$ python3 -q
>>> import numpy as np
>>> np.set_printoptions(precision=1, suppress=True, linewidth=200, legacy="1.25")
>>> F = np.load("a.npy")
>>> F
array([[-0.8, -0.3, -0.7, -0.7],
       [-0.9, -0.9,  0.7,  0.9],
       [ 0.6,  0.5, -1. , -0.9],
       [ 1. ,  1. ,  0.9, -0.8],
       [-1. , -0.9, -1. ,  0. ],
       [ 0.9,  0.7, -1. , -0.7],
       [-0.5,  0.2, -0.5, -0.7],
       [ 0.7,  0.7,  1. , -0.2],
       [-0.8, -0.8, -0.9,  0.8],
       [-0.6, -0.4,  0.5,  0.3],
       [-0.6, -0.3, -1. , -0.4],
       [-0.4, -0.4, -0.8,  0.2],
       [-0.6, -0.4,  0.9,  0.5],
       [-0.7, -0.4, -0.4,  0. ]])
>>> Xs = F - F.mean(axis=0)
>>> vecs = np.linalg.svd(Xs)[2][:3]
>>> other = Xs - Xs @ vecs.T @ vecs
>>> np.round(np.cov(Xs @ vecs.T, rowvar=False), 1) + 0
array([[1.1, 0. , 0. ],
       [0. , 0.7, 0. ],
       [0. , 0. , 0.1]])
>>> (Xs @ vecs.T).std(axis=0)
array([1. , 0.8, 0.3])
>>> z = F[:, 1] > np.median(F[:, 1])
>>> r0 = F[z].mean(axis=0) - F[~z].mean(axis=0)
>>> z.astype(int)
array([1, 0, 1, 1, 0, 1, 1, 1, 0, 0, 1, 0, 0, 0])
>>> r0
array([ 0.9,  1. , -0.2, -1. ])
>>> proj = F @ np.linalg.solve(F.T @ F, F.T)
>>> round(float(np.trace(proj)), 1)
4.0
>>> np.round(np.linalg.eigvalsh(proj), 1) + 0
array([0., 0., 0., 0., 0., 0., 0., 0., 0., 0., 1., 1., 1., 1.])
>>> other = np.c_[F[:, :2] @ np.array([[1, 7], [8, 8]]), np.array([-5, 1, 1, -2, -5, 0, -2, 4, 3, 5, 3, 4, -2, 3])]
>>> other
array([[ -3.2,  -8. ,  -5. ],
       [ -8.1, -13.5,   1. ],
       [  4.6,   8.2,   1. ],
       [  9. ,  15. ,  -2. ],
       [ -8.2, -14.2,  -5. ],
       [  6.5,  11.9,   0. ],
       [  1.1,  -1.9,  -2. ],
       [  6.3,  10.5,   4. ],
       [ -7.2, -12. ,   3. ],
       [ -3.8,  -7.4,   5. ],
       [ -3. ,  -6.6,   3. ],
       [ -3.6,  -6. ,   4. ],
       [ -3.8,  -7.4,  -2. ],
       [ -3.9,  -8.1,   3. ]])
>>> np.round(np.linalg.norm(other - F @ np.linalg.lstsq(F, other)[0], axis=0), 1) + 0
array([ 0. ,  0. , 10.4])
>>> proj = other @ np.linalg.solve(other.T @ other, other.T)
>>> np.diag(proj)
array([0.3, 0.2, 0.1, 0.2, 0.3, 0.1, 0.5, 0.2, 0.2, 0.2, 0.2, 0.1, 0.1, 0.2])
>>> proj @ other[:, 0]
array([-3.2, -8.1,  4.6,  9. , -8.2,  6.5,  1.1,  6.3, -7.2, -3.8, -3. , -3.6, -3.8, -3.9])
>>> np.round(np.trace(proj), 1)
3.0
>>> np.allclose(proj @ proj, proj)
True
>>> sv = 10 * 0.2 ** np.arange(4)
>>> Q, _ = np.linalg.qr(np.array([[-0.6, -1.1, 0.7, -0.3],
...     [0.6, -0.9, 0.0, 0.4],
...     [1.3, -1.3, 0.9, 0.9],
...     [1.1, -0.2, 0.8, 0.9]]))
>>> rng = np.random.default_rng(326)
>>> J = rng.normal(size=(20, 4)) * sv @ Q
>>> J.round(1) + 0
array([[ -4.5,  -9.7,  -5.6,   2.4],
       [  2.1,   5.6,   2.2,  -1.9],
       [ -5.5, -13. ,  -8. ,   1.9],
       [  1.2,   9.2,   0.7,  -4. ],
       [  0.5,   2.5,   1.2,   0. ],
       [  0.9,   3.5,   0. ,  -2.2],
       [ -0.4,   2.5,  -0.8,  -1.3],
       [  2.8,   3.3,   3.6,  -0.4],
       [ -1.8,  -3. ,  -1.5,   1.7],
       [  0.4,   1.4,   1.4,   0.3],
       [ -1.3,  -7.5,  -1.5,   2.8],
       [ -2.4,  -6.9,  -3.2,   1.7],
       [ -0.5,  -2.9,   0.6,   2.4],
       [  3.2,  11.7,   4.1,  -3.6],
       [ -2.3,  -3.4,  -3.9,  -0.6],
       [  3.5,   9.3,   5.1,  -1.6],
       [ -0.3,  -0.1,  -0.5,   0. ],
       [  2.9,   5.7,   4.3,  -0.8],
       [ -3. , -11.2,  -4. ,   3.1],
       [ -5.8, -15. ,  -7.3,   3.9]])
>>> other = np.c_[J[:, :1] @ np.array([[2]]), np.array([-9, -7, -6, 7, 1, 7, -9, -7, 0, -9, 0, 3, 6, 4, 5, -4, -6, 6, 8, 6])]
>>> other
array([[ -9. ,  -9. ],
       [  4.3,  -7. ],
       [-10.9,  -6. ],
       [  2.5,   7. ],
       [  1. ,   1. ],
       [  1.9,   7. ],
       [ -0.9,  -9. ],
       [  5.7,  -7. ],
       [ -3.6,   0. ],
       [  0.8,  -9. ],
       [ -2.7,   0. ],
       [ -4.7,   3. ],
       [ -1.1,   6. ],
       [  6.4,   4. ],
       [ -4.6,   5. ],
       [  6.9,  -4. ],
       [ -0.6,  -6. ],
       [  5.8,   6. ],
       [ -6.1,   8. ],
       [-11.6,   6. ]])
>>> np.linalg.matrix_rank(np.c_[J, other])
5
>>> np.round(np.linalg.lstsq(J, other[:, 0])[0], 1) + 0
array([2., 0., 0., 0.])
>>> np.round(np.linalg.norm(np.linalg.qr(J)[0].T @ other, axis=0) ** 2 / ((other ** 2).sum(axis=0) + 1e-12), 1) + 0
array([1., 0.])
>>> np.count_nonzero(J)
80
>>> J.sum(axis=0)
array([-10.3, -18.1, -13.1,   4. ])
>>> J.mean(axis=0)
array([-0.5, -0.9, -0.7,  0.2])
>>> round(float(np.linalg.norm(J)), 1)
41.1
>>> np.round(J.sum(axis=1), 1) + 0
array([-17.4,   8.1, -24.5,   7.2,   4.2,   2.2,   0. ,   9.3,  -4.5,   3.5,  -7.6, -10.7,  -0.4,  15.5, -10.3,  16.2,  -0.9,  12.1, -15.1, -24.1])
>>> Z = J[[12, 0]].astype(float)
>>> for _ in range(3):
...     z = np.linalg.norm(J[:, None] - Z, axis=-1).argmin(axis=1)
...     Z = np.array([J[z == j].mean(axis=0) for j in range(2)])
... 
>>> z
array([1, 0, 1, 0, 0, 0, 0, 0, 0, 0, 1, 1, 0, 0, 1, 0, 0, 0, 1, 1])
>>> Z[1] - Z[0]
array([ -4.7, -13.3,  -6.4,   3. ])
>>> mat = np.loadtxt("run7.csv", delimiter=",")
>>> mat
array([[5., 0., 0., 0., 0.],
       [2., 4., 0., 0., 0.],
       [4., 2., 2., 0., 0.],
       [4., 3., 0., 5., 0.],
       [1., 1., 3., 2., 3.]])
>>> t = np.radians(180)
>>> R = np.eye(5)
>>> R[3, 3] = R[1, 1] = np.cos(t)
>>> R[3, 1], R[1, 3] = -np.sin(t), np.sin(t)
>>> R.round(1) + 0
array([[ 1.,  0.,  0.,  0.,  0.],
       [ 0., -1.,  0.,  0.,  0.],
       [ 0.,  0.,  1.,  0.,  0.],
       [ 0.,  0.,  0., -1.,  0.],
       [ 0.,  0.,  0.,  0.,  1.]])
>>> other = mat @ R.T
>>> np.abs(other - mat).max(axis=0)
array([ 0.,  8.,  0., 10.,  0.])
>>> other.round(1) + 0
array([[ 5.,  0.,  0.,  0.,  0.],
       [ 2., -4.,  0.,  0.,  0.],
       [ 4., -2.,  2.,  0.,  0.],
       [ 4., -3.,  0., -5.,  0.],
       [ 1., -1.,  3., -2.,  3.]])
>>> arr = np.load("arr.npy")
>>> arr
array([[ 2, -2,  2,  3],
       [ 3, -1,  3,  4],
       [ 4,  0,  4,  5],
       [ 3, -1,  3,  4]])
>>> [round(float(x), 1) for x in np.linalg.svd(arr, compute_uv=False)[:3]]
[12.0, 1.8, 0.0]
>>> np.linalg.cond(arr) > 100
True
>>> np.argsort(-np.linalg.norm(arr, axis=0).round(6), kind="stable")[:3]
array([3, 0, 2])
>>> round(float(np.linalg.norm(arr, 2) / np.linalg.norm(arr)), 1)
1.0
>>> proj = np.triu(np.array([[-2, 0, -2, -3], [-2, 0, -3, 2], [-2, 3, 1, 1], [-2, -3, -3, 0]]), 1) + np.eye(4)
>>> other = proj @ arr @ np.linalg.inv(proj)
>>> np.trace(other), np.trace(arr)
(9.0, 9)
>>> np.linalg.matrix_rank(other)
2
>>> proj @ arr - arr @ proj
array([[-17.,   3., -19., -14.],
       [ -6.,  -2.,  -3.,   1.],
       [  3.,  -1.,  11.,  12.],
       [  0.,   0.,   3.,   8.]])
>>> np.round(np.poly(other), 1) + 0
array([ 1., -9.,  0.,  0.,  0.])
>>> round(float(np.linalg.det(other)), 1)
0.0
>>> other
array([[-15.,   1., -42., -24.],
       [ -3.,  -3., -18.,  12.],
       [  7.,  -1.,  18.,  14.],
       [  3.,  -1.,   6.,   9.]])
>>> left, sv, VT = np.linalg.svd(arr)
>>> vecs = VT[:(sv > 1e-8).sum()]
>>> x = arr[2] + -1 * arr[1] + rng.integers(2) * np.eye(4)[3]
>>> x
array([1., 1., 1., 1.])
>>> np.linalg.matrix_rank(np.vstack([arr, x]))
2
>>> round(np.linalg.norm(x - vecs.T @ vecs @ x), 1)
0.0
>>> gram = arr.T @ arr
>>> gram
array([[ 38, -10,  38,  50],
       [-10,   6, -10, -14],
       [ 38, -10,  38,  50],
       [ 50, -14,  50,  66]])
>>> np.round(np.linalg.svd(arr, compute_uv=False) ** 2, 1) + 0
array([144.7,   3.3,   0. ,   0. ])
>>> (arr @ arr.T).shape
(4, 4)
>>> X = np.array([[-0.1, -0.1, -0.2, -1.0, -3.0, 1.4],
...     [0.4, 0.2, -0.9, 0.6, 2.0, -1.6],
...     [0.7, -0.4, 1.2, -0.3, -10.0, -0.6],
...     [1.1, 0.8, -0.1, -0.2, -7.0, 0.5],
...     [-1.7, 0.8, -0.2, -1.0, 0.0, -1.4],
...     [0.1, 0.0, -0.8, -1.2, 19.0, -0.5]])
>>> X
array([[ -0.1,  -0.1,  -0.2,  -1. ,  -3. ,   1.4],
       [  0.4,   0.2,  -0.9,   0.6,   2. ,  -1.6],
       [  0.7,  -0.4,   1.2,  -0.3, -10. ,  -0.6],
       [  1.1,   0.8,  -0.1,  -0.2,  -7. ,   0.5],
       [ -1.7,   0.8,  -0.2,  -1. ,   0. ,  -1.4],
       [  0.1,   0. ,  -0.8,  -1.2,  19. ,  -0.5]])
>>> other = np.array([[2, -2, -3], [3, 1, -2], [1, 3, -1], [-1, -1, -2]])
>>> np.vstack([J, other.T]).shape
(23, 4)
>>> np.einsum("ij->j", J)
array([-10.3, -18.1, -13.1,   4. ])
>>> left, sv, VT = np.linalg.svd(X, full_matrices=False)
>>> round(float(np.sqrt((sv ** 2).sum())), 1), round(np.linalg.norm(X), 1)
(23.3, 23.3)
>>> np.cumsum(sv ** 2) / np.sum(sv ** 2)
array([1., 1., 1., 1., 1., 1.])
>>> np.round(VT @ VT.T, 1) + 0
array([[1., 0., 0., 0., 0., 0.],
       [0., 1., 0., 0., 0., 0.],
       [0., 0., 1., 0., 0., 0.],
       [0., 0., 0., 1., 0., 0.],
       [0., 0., 0., 0., 1., 0.],
       [0., 0., 0., 0., 0., 1.]])
>>> sv
array([22.9,  2.8,  2.3,  1.6,  1.5,  0.6])
>>> np.round(left.T @ left, 1) + 0
array([[1., 0., 0., 0., 0., 0.],
       [0., 1., 0., 0., 0., 0.],
       [0., 0., 1., 0., 0., 0.],
       [0., 0., 0., 1., 0., 0.],
       [0., 0., 0., 0., 1., 0.],
       [0., 0., 0., 0., 0., 1.]])
>>> np.allclose(left * sv @ VT, X)
True
>>> np.round(left.T @ X @ VT.T, 1) + 0
array([[22.9,  0. ,  0. ,  0. ,  0. ,  0. ],
       [ 0. ,  2.8,  0. ,  0. ,  0. ,  0. ],
       [ 0. ,  0. ,  2.3,  0. ,  0. ,  0. ],
       [ 0. ,  0. ,  0. ,  1.6,  0. ,  0. ],
       [ 0. ,  0. ,  0. ,  0. ,  1.5,  0. ],
       [ 0. ,  0. ,  0. ,  0. ,  0. ,  0.6]])
>>> (sv > 1e-8).sum()
6
>>> np.round(sv / sv[0], 1) + 0
array([1. , 0.1, 0.1, 0.1, 0.1, 0. ])
>>> np.sort(np.abs(np.linalg.eigvals(X)))
array([1.1, 1.1, 1.6, 3.7, 5.1, 5.1])
>>> (X - X.T) / 2
array([[  0. ,  -0.2,  -0.4,  -1.1,  -0.7,   0.6],
       [  0.2,   0. ,  -0.2,  -0.1,   0.6,  -0.8],
       [  0.4,   0.2,   0. ,  -0.1,  -4.9,   0.1],
       [  1.1,   0.1,   0.1,   0. ,  -3. ,   0.8],
       [  0.7,  -0.6,   4.9,   3. ,   0. , -10.2],
       [ -0.6,   0.8,  -0.1,  -0.8,  10.2,   0. ]])
>>> round(np.abs(np.linalg.eigvals(X)).max(), 1)
5.1
>>> np.allclose(X, X.T)
False
>>> (X + X.T) / 2
array([[-0.1,  0.2,  0.2,  0.1, -2.4,  0.8],
       [ 0.2,  0.2, -0.7,  0.7,  1.4, -0.8],
       [ 0.2, -0.7,  1.2, -0.2, -5.1, -0.7],
       [ 0.1,  0.7, -0.2, -0.2, -4. , -0.3],
       [-2.4,  1.4, -5.1, -4. ,  0. ,  8.8],
       [ 0.8, -0.8, -0.7, -0.3,  8.8, -0.5]])
>>> x = np.array([3, 1, 3, 2, 2, 1])
>>> target = X @ x
>>> b, lr = np.zeros(6), 1 / np.linalg.norm(X, 2) ** 2
>>> for i in range(200):
...     b -= lr * X.T @ (X @ b - target)
...     if i % 50 == 0: print(i, round(np.linalg.norm(X @ b - target), 1))
... 
0 9.1
50 5.4
100 3.5
150 2.6
>>> b
array([ 2.5, -0.8,  0.8,  1.3,  1.8,  0.9])
>>> round(float(np.linalg.cond(X)), 1)
37.8
